$ python3 -q
>>> import numpy as np
>>> from numpy import linalg as LA
>>> np.set_printoptions(precision=3, suppress=True, linewidth=200)
>>> J = np.load("test11.npy")
>>> print(J)
[[ 0  2 -1]
 [ 0  0 -3]
 [ 0  0  0]]
>>> # looks like rank 2
>>> P = np.triu(np.array([[1, 1, 2], [0, 1, 2], [1, 1, 1]]), 1) + np.eye(3)
>>> B = P @ J @ LA.inv(P)
>>> print(P @ J - J @ P)
[[ 0.  0. -7.]
 [ 0.  0.  0.]
 [ 0.  0.  0.]]
>>> print(B)
[[ 0.  2. -8.]
 [ 0.  0. -3.]
 [ 0.  0.  0.]]
>>> print(np.poly(B))
[1. 0. 0. 0.]
>>> Uu, s, VT = LA.svd(J)
>>> V = VT[:(s > 1e-8).sum()]
>>> rng = np.random.default_rng(37)
>>> x = J[2] + 3 * J[0] + rng.integers(2) * np.eye(3)[1]
>>> print(x)
[ 0.  6. -3.]
>>> print(np.diag(V.T @ V))
[0. 1. 1.]
>>> print(np.allclose(V.T @ V @ x, x))
True
>>> np.zeros(3, 3)
Traceback (most recent call last):
  File "<python-input-18>", line 1, in <module>
    np.zeros(3, 3)
    ~~~~~~~~^^^^^^
TypeError: Cannot interpret '3' as a data type
>>> print(J - J[0])
[[ 0  0  0]
 [ 0 -2 -2]
 [ 0 -2  1]]
>>> print(np.count_nonzero(J))
3
>>> print(np.unravel_index(np.abs(J).argmax(), J.shape))
(np.int64(1), np.int64(2))
>>> print(J.shape)
(3, 3)
>>> print(J.sum(axis=0))
[ 0  2 -4]
>>> print(np.round(LA.norm(J), 3))
3.742
>>> print(LA.matrix_rank(J))
2
>>> print(LA.svd(J, compute_uv=False))
[3.257 1.842 0.   ]
>>> labels = rng.permutation(3)
>>> print(labels)
[1 0 2]
>>> B = J[labels][:, labels]
>>> print(np.allclose(B, J))
False
>>> print(np.sort(np.abs(LA.eigvals(B))))
[0. 0. 0.]
>>> print(round(float(LA.det(B)), 3), round(float(LA.det(J[labels])), 3))
0.0 0.0
>>> print(np.diag(B))
[0 0 0]
